% ipython --no-banner

In [1]: import numpy as np

In [2]: np.set_printoptions(suppress=True, linewidth=200)

In [3]: A = np.load("m.npy")

In [4]: A
Out[4]: 
array([[-1, -1, -2],
       [ 3,  0,  1],
       [-2,  3, -1]])

In [5]: np.round(np.linalg.norm(A) ** 2 / np.linalg.norm(A, 2) ** 2, 2)
Out[5]: np.float64(1.47)

In [6]: round(float(np.linalg.norm(A, 1)), 2), round(np.linalg.norm(A, np.inf), 2)
Out[6]: (6.0, np.float64(6.0))

In [7]: round(float(np.linalg.norm(A[2] - A[1])), 2)
Out[7]: 6.16

In [8]: round(float(np.linalg.norm(A, 2)), 2)
Out[8]: 4.51

In [9]: x = np.array([0, -1, 0])

In [10]: A @ np.eye(3)[2]
Out[10]: array([-2.,  1., -1.])

In [11]: A @ (2 * x)
Out[11]: array([ 2,  0, -6])

In [12]: np.linalg.norm(A @ x) <= np.linalg.norm(A, 2) * np.linalg.norm(x) + 1e-9
Out[12]: np.True_

In [13]: (A * x).sum(axis=1)
Out[13]: array([ 1,  0, -3])

In [14]: x = np.array([-2, 3, -1])

In [15]: rhs = A @ x

In [16]: rhs
Out[16]: array([ 1, -7, 14])

In [17]: np.round(np.linalg.solve(A.T, A[2]), 2)
Out[17]: array([-0.,  0.,  1.])

In [18]: np.round(np.linalg.solve(A, rhs), 2)
Out[18]: array([-2.,  3., -1.])

In [19]: np.round(np.linalg.solve(A, A[:, 2]), 2)
Out[19]: array([0., 0., 1.])

In [20]: np.round(np.linalg.solve(A, rhs + A[:, 0]), 2)
Out[20]: array([-1.,  3., -1.])

In [21]: np.round(np.linalg.svd(A, compute_uv=False), 2)
Out[21]: array([4.51, 2.85, 1.25])

In [22]: round(np.linalg.norm(A), 2)
Out[22]: np.float64(5.48)

In [23]: np.count_nonzero(A)
Out[23]: np.int64(8)

In [24]: x = np.array([2, 2, -1])

In [25]: rhs = A @ x

In [26]: beta, lr = np.zeros(3), 1 / np.linalg.norm(A, 2) ** 2

In [27]: for i in range(200):
    ...:     beta -= lr * A.T @ (A @ beta - rhs)
    ...:     if i % 50 == 0: print(i, round(np.linalg.norm(A @ beta - rhs), 2))
    ...: 
0 4.15
50 0.05
100 0.0
150 0.0

In [28]: beta.round(2)
Out[28]: array([ 2.,  2., -1.])

In [29]: round(float(np.linalg.cond(A)), 2)
Out[29]: 3.62

In [30]: feats = 0.2 ** np.abs(np.subtract.outer(np.arange(4), np.arange(4)))

In [31]: feats.round(2)
Out[31]: 
array([[1.  , 0.2 , 0.04, 0.01],
       [0.2 , 1.  , 0.2 , 0.04],
       [0.04, 0.2 , 1.  , 0.2 ],
       [0.01, 0.04, 0.2 , 1.  ]])

In [32]: def softmax(z):
    ...:     e = np.exp(z - z.max(axis=-1, keepdims=True))
    ...:     return e / e.sum(axis=-1, keepdims=True)
    ...: 

In [33]: np.round(softmax(10 * feats[0]), 2) + 0
Out[33]: array([1., 0., 0., 0.])

In [34]: np.round(softmax(feats[0]), 2)
Out[34]: array([0.45, 0.2 , 0.17, 0.17])

In [35]: scores = feats @ feats.T / np.sqrt(4)

In [36]: softmax(scores).round(6).argmax(axis=1)
Out[36]: array([0, 1, 2, 3])

In [37]: np.round(softmax(scores + np.triu(np.full(scores.shape, -np.inf), 1)), 2)
Out[37]: 
array([[1.  , 0.  , 0.  , 0.  ],
       [0.42, 0.58, 0.  , 0.  ],
       [0.26, 0.31, 0.43, 0.  ],
       [0.2 , 0.21, 0.25, 0.34]])

In [38]: w, evecs = np.linalg.eigh(feats)

In [39]: x = np.array([2, 2, -1, 0])

In [40]: x @ feats @ x
Out[40]: np.float64(9.64)

In [41]: np.round(evecs * np.maximum(w, 0) @ evecs.T, 2)
Out[41]: 
array([[1.  , 0.2 , 0.04, 0.01],
       [0.2 , 1.  , 0.2 , 0.04],
       [0.04, 0.2 , 1.  , 0.2 ],
       [0.01, 0.04, 0.2 , 1.  ]])

In [42]: L = np.linalg.cholesky(feats)

In [43]: np.diag(L) ** 2
Out[43]: array([1.  , 0.96, 0.96, 0.96])

In [44]: np.linalg.eigvalsh(feats).min() > 0
Out[44]: np.True_

In [45]: L.round(2)
Out[45]: 
array([[1.  , 0.  , 0.  , 0.  ],
       [0.2 , 0.98, 0.  , 0.  ],
       [0.04, 0.2 , 0.98, 0.  ],
       [0.01, 0.04, 0.2 , 0.98]])

In [46]: q, evecs = np.linalg.qr(L[:, :3])[0], np.linalg.qr(L[:, 3:])[0]

In [47]: s = np.linalg.svd(q.T @ evecs, compute_uv=False)

In [48]: round(np.linalg.norm(q @ q.T - evecs @ evecs.T, 2), 2)
Out[48]: np.float64(1.0)

In [49]: np.round(np.degrees(np.arccos(s.clip(0, 1))), 2)
Out[49]: array([78.69])

In [50]: s.round(2)
Out[50]: array([0.2])

In [51]: rng = np.random.default_rng(847650)

In [52]: z = rng.permutation(4)

In [53]: z
Out[53]: array([2, 1, 3, 0])

In [54]: other = feats[z][:, z]

In [55]: np.round(np.sort(np.abs(np.linalg.eigvals(other))), 2)
Out[55]: array([0.71, 0.85, 1.08, 1.36])

In [56]: np.allclose(other, feats)
Out[56]: False

In [57]: np.trace(other)
Out[57]: np.float64(4.0)

In [58]: other.round(2)
Out[58]: 
array([[1.  , 0.2 , 0.2 , 0.04],
       [0.2 , 1.  , 0.04, 0.2 ],
       [0.2 , 0.04, 1.  , 0.01],
       [0.04, 0.2 , 0.01, 1.  ]])

In [59]: np.diag(other)
Out[59]: array([1., 1., 1., 1.])
